$ ipython --no-banner

In [1]: import numpy as np

In [2]: from numpy import linalg as LA

In [3]: np.set_printoptions(suppress=True, linewidth=100)

In [4]: arr = np.load("mat.npy")

In [5]: arr
Out[5]: 
array([[1, 0, 0, 2, 0],
       [1, 0, 0, 0, 0],
       [0, 0, 2, 0, 0],
       [0, 3, 0, 0, 0],
       [0, 0, 0, 0, 0]])

In [6]: Uu, sig, VT = LA.svd(arr)

In [7]: evecs = VT[:(sig > 1e-8).sum()]

In [8]: rng = np.random.default_rng(19)

In [9]: vec = arr[3] + 5 * arr[1] + rng.integers(2) * np.eye(5)[4]

In [10]: vec
Out[10]: array([5., 3., 0., 0., 1.])

In [11]: np.allclose(evecs.T @ evecs @ vec, vec)
Out[11]: False

In [12]: round(LA.norm(vec - evecs.T @ evecs @ vec), 2)
Out[12]: np.float64(1.0)

In [13]: LA.matrix_rank(np.vstack([arr, vec]))
Out[13]: np.int64(5)

In [14]: LA.inv(arr)
LinAlgError: Singular matrix


In [15]: np.round(arr @ LA.pinv(arr) @ arr, 2) + 0
Out[15]: 
array([[1., 0., 0., 2., 0.],
       [1., 0., 0., 0., 0.],
       [0., 0., 2., 0., 0.],
       [0., 3., 0., 0., 0.],
       [0., 0., 0., 0., 0.]])

In [16]: LA.lstsq(arr[:-1].T, arr[-1])[2]
Out[16]: np.int32(4)

In [17]: np.allclose(arr[:-1].T @ LA.lstsq(arr[:-1].T, arr[-1])[0], arr[-1])
Out[17]: True

In [18]: np.abs(np.diag(LA.qr(arr)[1])) > 1e-9
Out[18]: array([ True,  True,  True,  True, False])

In [19]: np.unique(arr.round(6), axis=0).shape
Out[19]: (5, 5)

In [20]: np.flatnonzero(LA.matrix_power((arr != 0) + (arr.T != 0) + np.eye(5), 5)[2])
Out[20]: array([2])

In [21]: round(float(LA.det(arr)), 2)
Out[21]: 0.0

In [22]: arr @ arr
Out[22]: 
array([[1, 6, 0, 2, 0],
       [1, 0, 0, 2, 0],
       [0, 0, 4, 0, 0],
       [3, 0, 0, 0, 0],
       [0, 0, 0, 0, 0]])

In [23]: Uu, sig, VT = LA.svd(arr)

In [24]: np.argmax(sig[:-1] / (sig[1:] + 1e-6)) + 1
Out[24]: np.int64(4)

In [25]: out = Uu[:, :4] @ np.diag(sig[:4]) @ VT[:4]

In [26]: LA.matrix_rank(arr, rtol=0.05)
Out[26]: np.int64(4)

In [27]: out.round(2) + 0
Out[27]: 
array([[1., 0., 0., 2., 0.],
       [1., 0., 0., 0., 0.],
       [0., 0., 2., 0., 0.],
       [0., 3., 0., 0., 0.],
       [0., 0., 0., 0., 0.]])

In [28]: C2 = arr.T @ arr

In [29]: LA.matrix_rank(C2)
Out[29]: np.int64(4)

In [30]: np.diag(C2)
Out[30]: array([2, 9, 4, 4, 0])

In [31]: (arr @ arr.T).shape
Out[31]: (5, 5)

In [32]: np.trace(C2), (arr ** 2).sum()
Out[32]: (np.int64(19), np.int64(19))

In [33]: A = np.load("a.npy")

In [34]: A
Out[34]: 
array([[-6,  6, -3, -6,  6, -3],
       [ 9, -9,  0,  9, -9,  0],
       [-6, 12,  9, -6, 12,  9],
       [-6,  6, -3, -2,  2, -1],
       [ 9, -9,  0,  3, -3,  0],
       [-6, 12,  9, -2,  4,  3]])

In [35]: C2 = A.T @ A

In [36]: C2
Out[36]: 
array([[ 306, -378,  -72,  204, -252,  -48],
       [-378,  522,  180, -252,  348,  120],
       [ -72,  180,  180,  -48,  120,  120],
       [ 204, -252,  -48,  170, -210,  -40],
       [-252,  348,  120, -210,  290,  100],
       [ -48,  120,  120,  -40,  100,  100]])

In [37]: np.round(LA.eigvalsh(C2)[::-1], 2)
Out[37]: array([1271.61,  218.28,   64.46,   11.07,    2.45,    0.12])

In [38]: (A @ A.T).shape
Out[38]: (6, 6)

In [39]: np.round(LA.svd(A, compute_uv=False) ** 2, 2)
Out[39]: array([1271.61,  218.28,   64.46,   11.07,    2.45,    0.12])

In [40]: np.allclose(C2, C2.T)
Out[40]: True

In [41]: w, evecs = LA.eigh(C2)

In [42]: vec = np.array([1, 4, 2, 3, 3, 4])

In [43]: np.abs(C2).sum(axis=1).max(), np.round(np.abs(w).max(), 2)
Out[43]: (np.int64(1800), np.float64(1271.61))

In [44]: round(vec @ C2 @ vec / (vec @ vec), 2), round(w[0], 2), round(w[-1], 2)
Out[44]: (np.float64(374.58), np.float64(0.12), np.float64(1271.61))

In [45]: W0 = np.load("x.npy")

In [46]: W0
Out[46]: 
array([[1.  , 0.2 , 0.04, 0.01, 0.  ],
       [0.2 , 1.  , 0.2 , 0.04, 0.01],
       [0.04, 0.2 , 1.  , 0.2 , 0.04],
       [0.01, 0.04, 0.2 , 1.  , 0.2 ],
       [0.  , 0.01, 0.04, 0.2 , 1.  ]])

In [47]: out = W0 + rng.integers(-2, 3, (5, 2)) @ rng.integers(-2, 3, (2, 5))

In [48]: out
Out[48]: 
array([[-1.  ,  1.2 ,  0.04, -1.99,  2.  ],
       [ 0.2 ,  6.  ,  2.2 , -3.96,  2.01],
       [ 3.04, -3.8 ,  0.  ,  5.2 , -3.96],
       [-1.99, -3.96, -1.8 ,  3.  ,  0.2 ],
       [-5.  ,  0.01, -0.96, -2.8 ,  5.  ]])

In [49]: LA.matrix_rank(out - W0, tol=1e-8)
Out[49]: np.int64(2)

In [50]: np.round(LA.svd(out - W0, compute_uv=False), 2) + 0
Out[50]: array([12.4 ,  7.37,  0.  ,  0.  ,  0.  ])

In [51]: np.abs(out - W0).sum(axis=1)
Out[51]: array([ 7., 13., 17., 10., 13.])

In [52]: Q = out.astype(float).copy()

In [53]: for j in range(5):
    ...:     Q[:, j] -= Q[:, :j] @ (Q[:, :j].T @ Q[:, j])
    ...:     Q[:, j] /= LA.norm(Q[:, j])
    ...: 

In [54]: np.round(Q.T @ Q, 2) + 0
Out[54]: 
array([[1., 0., 0., 0., 0.],
       [0., 1., 0., 0., 0.],
       [0., 0., 1., 0., 0.],
       [0., 0., 0., 1., 0.],
       [0., 0., 0., 0., 1.]])

In [55]: Q, evecs = LA.qr(W0[:, :2])[0], LA.qr(W0[:, 2:])[0]

In [56]: sig = LA.svd(Q.T @ evecs, compute_uv=False)

In [57]: np.round(np.degrees(np.arccos(sig.clip(0, 1))), 2)
Out[57]: array([67.17, 89.69])

In [58]: r0 = np.array([0, 2, 3]) + 0.5

In [59]: E = np.eye(3) - 2 * np.outer(r0, r0) / (r0 @ r0)

In [60]: E.round(2)
Out[60]: 
array([[ 0.97, -0.13, -0.19],
       [-0.13,  0.33, -0.93],
       [-0.19, -0.93, -0.31]])

In [61]: out = np.array([[2, 3, 2], [3, 3, 1]])

In [62]: Z = np.kron(out, E)

In [63]: Z.shape
Out[63]: (6, 9)

In [64]: LA.matrix_rank(Z)
Out[64]: np.int64(6)

In [65]: round(LA.norm(Z, 2), 2), np.round(LA.norm(out, 2) * LA.norm(E, 2), 2)
Out[65]: (np.float64(5.92), np.float64(5.92))

In [66]: m1 = np.loadtxt("case13.csv", delimiter=",")

In [67]: m1
Out[67]: 
array([[6., 0., 3., 0.],
       [2., 4., 1., 2.],
       [6., 0., 6., 0.],
       [2., 4., 2., 4.]])

In [68]: np.diff(m1, axis=0)
Out[68]: 
array([[-4.,  4., -2.,  2.],
       [ 4., -4.,  5., -2.],
       [-4.,  4., -4.,  4.]])

In [69]: np.count_nonzero(m1)
Out[69]: np.int64(12)

In [70]: np.unravel_index(np.abs(m1).argmax(), m1.shape)
Out[70]: (np.int64(0), np.int64(0))

In [71]: m1.sum(axis=0)
Out[71]: array([16.,  8., 12.,  6.])

In [72]: round(float(LA.norm(m1)), 2)
Out[72]: 13.49

In [73]: m1 - m1[0]
Out[73]: 
array([[ 0.,  0.,  0.,  0.],
       [-4.,  4., -2.,  2.],
       [ 0.,  0.,  3.,  0.],
       [-4.,  4., -1.,  4.]])

In [74]: m1.sum(axis=1)
Out[74]: array([ 9.,  9., 12., 12.])

In [75]: np.round(LA.svd(m1, compute_uv=False), 2)
Out[75]: array([11.6 ,  6.56,  1.83,  1.03])

In [76]: Q, evecs = LA.qr(m1[:, :1])[0], LA.qr(m1[:, 1:])[0]

In [77]: sig = LA.svd(Q.T @ evecs, compute_uv=False)

In [78]: np.round(LA.norm(Q @ Q.T - evecs @ evecs.T, 2), 2)
Out[78]: np.float64(1.0)

In [79]: (sig > 0.9).sum()
Out[79]: np.int64(1)

In [80]: hat = np.triu(np.array([[0, 2, 0, 0], [1, 2, 2, 0], [2, 1, 3, 1], [1, 1, 2, 2]]), 1) + np.eye(4)

In [81]: out = hat @ m1 @ LA.inv(hat)

In [82]: np.round(np.poly(out), 2)
Out[82]: array([   1.,  -20.,  122., -240.,  144.])

In [83]: Q = m1.astype(float).copy()

In [84]: for j in range(4):
    ...:     Q[:, j] -= Q[:, :j] @ (Q[:, :j].T @ Q[:, j])
    ...:     Q[:, j] /= LA.norm(Q[:, j])
    ...: 

In [85]: np.round(Q.T @ m1, 2) + 0
Out[85]: 
array([[8.94, 1.79, 6.71, 1.34],
       [0.  , 5.37, 0.  , 4.02],
       [0.  , 0.  , 2.24, 0.45],
       [0.  , 0.  , 0.  , 1.34]])

In [86]: np.round(Q.T @ Q, 2) + 0
Out[86]: 
array([[1., 0., 0., 0.],
       [0., 1., 0., 0.],
       [0., 0., 1., 0.],
       [0., 0., 0., 1.]])

In [87]: mat = np.loadtxt("arr.csv", delimiter=",")

In [88]: mat
Out[88]: 
array([[ 0.,  0.,  0., -2.],
       [ 0.,  0.,  0., -2.],
       [ 0.,  0.,  0., -2.],
       [-2., -2., -2.,  0.]])

In [89]: out = LA.inv(m1)

In [90]: np.round(LA.slogdet(m1)[0], 2)
Out[90]: np.float64(1.0)

In [91]: round(float(LA.cond(m1)), 2)
Out[91]: 11.21

In [92]: np.round(m1 @ out, 2) + 0
Out[92]: 
array([[1., 0., 0., 0.],
       [0., 1., 0., 0.],
       [0., 0., 1., 0.],
       [0., 0., 0., 1.]])

In [93]: t = np.radians(30)

In [94]: r_ = np.eye(4)

In [95]: r_[2, 2] = r_[3, 3] = np.cos(t)

In [96]: r_[2, 3], r_[3, 2] = -np.sin(t), np.sin(t)

In [97]: r_.round(2)
Out[97]: 
array([[ 1.  ,  0.  ,  0.  ,  0.  ],
       [ 0.  ,  1.  ,  0.  ,  0.  ],
       [ 0.  ,  0.  ,  0.87, -0.5 ],
       [ 0.  ,  0.  ,  0.5 ,  0.87]])

In [98]: out = mat @ r_.T

In [99]: np.allclose(LA.norm(mat, axis=1), LA.norm(out, axis=1))
Out[99]: True

In [100]: np.round(LA.svd(mat, compute_uv=False), 2), np.round(LA.svd(out, compute_uv=False), 2) + 0
Out[100]: (array([3.46, 3.46, 0.  , 0.  ]), array([3.46, 3.46, 0.  , 0.  ]))

In [101]: np.allclose(mat @ mat.T, out @ out.T)
Out[101]: True

In [102]: np.round(np.abs(out - mat).max(axis=0), 2)
Out[102]: array([0., 0., 1., 1.])

In [103]: Q, evecs = LA.qr(A[:, :1])[0], LA.qr(A[:, 1:])[0]

In [104]: sig = LA.svd(Q.T @ evecs, compute_uv=False)

In [105]: (sig > 0.9).sum()
Out[105]: np.int64(1)

In [106]: vec = np.array([1, 0, -1, 1, 1, 2])

In [107]: y = A @ vec

In [108]: y
Out[108]: array([-9,  9,  9, -5,  9, -7])

In [109]: np.round(LA.solve(A, A[:, 2]), 2) + 0
Out[109]: array([0., 0., 1., 0., 0., 0.])

In [110]: np.round(LA.solve(A.T, A[0]), 2)
Out[110]: array([ 1., -0.,  0.,  0.,  0., -0.])

In [111]: np.round(LA.solve(A, -2 * y), 2) + 0
Out[111]: array([-2.,  0.,  2., -2., -2., -4.])

In [112]: np.round(LA.solve(A, y), 2) + 0
Out[112]: array([ 1.,  0., -1.,  1.,  1.,  2.])

In [113]: w, evecs = LA.eigh(mat)

In [114]: vec = np.array([-3, 3, 1, 4])

In [115]: np.abs(mat).sum(axis=1).max(), round(float(np.abs(w).max()), 2)
Out[115]: (np.float64(6.0), 3.46)

In [116]: round(vec @ mat @ vec / (vec @ vec), 2), round(w[0], 2), round(float(w[-1]), 2)
Out[116]: (np.float64(-0.46), np.float64(-3.46), 3.46)

In [117]: np.round(evecs * np.abs(w) @ evecs.T, 2) + 0
Out[117]: 
array([[1.15, 1.15, 1.15, 0.  ],
       [1.15, 1.15, 1.15, 0.  ],
       [1.15, 1.15, 1.15, 0.  ],
       [0.  , 0.  , 0.  , 3.46]])

In [118]: np.round(LA.eigvalsh(mat[1:, 1:]), 2) + 0
Out[118]: array([-2.83,  0.  ,  2.83])

In [119]: feats = np.load("data.npy")

In [120]: feats
Out[120]: 
array([[ 0,  0, -2, -1],
       [ 0,  0, -8, -4],
       [ 0,  0,  0,  0]])

In [121]: LA.matrix_rank(feats, rtol=0.1)
Out[121]: np.int64(1)

In [122]: LA.cond(feats) > 100
Out[122]: np.True_

In [123]: np.round(LA.norm(feats, 2) / LA.norm(feats), 2)
Out[123]: np.float64(1.0)

In [124]: [round(float(x), 2) for x in LA.svd(feats, compute_uv=False)[:3]]
Out[124]: [9.22, 0.0, 0.0]

In [125]: F = np.array([[-3.0, 1.0, 0.0], [0.0, -3.0, 1.0], [0.0, 0.0, -3.0]])

In [126]: F
Out[126]: 
array([[-3.,  1.,  0.],
       [ 0., -3.,  1.],
       [ 0.,  0., -3.]])

In [127]: t = np.radians(90)

In [128]: r_ = np.eye(3)

In [129]: r_[1, 1] = r_[2, 2] = np.cos(t)

In [130]: r_[1, 2], r_[2, 1] = -np.sin(t), np.sin(t)

In [131]: r_.round(2) + 0
Out[131]: 
array([[ 1.,  0.,  0.],
       [ 0.,  0., -1.],
       [ 0.,  1.,  0.]])

In [132]: out = F @ r_.T

In [133]: np.round(LA.svd(F, compute_uv=False), 2), np.round(LA.svd(out, compute_uv=False), 2)
Out[133]: (array([3.75, 3.08, 2.34]), array([3.75, 3.08, 2.34]))

In [134]: round(LA.det(r_), 2), np.trace(r_)
Out[134]: (np.float64(1.0), np.float64(1.0))

In [135]: np.allclose(LA.norm(F, axis=1), LA.norm(out, axis=1))
Out[135]: True
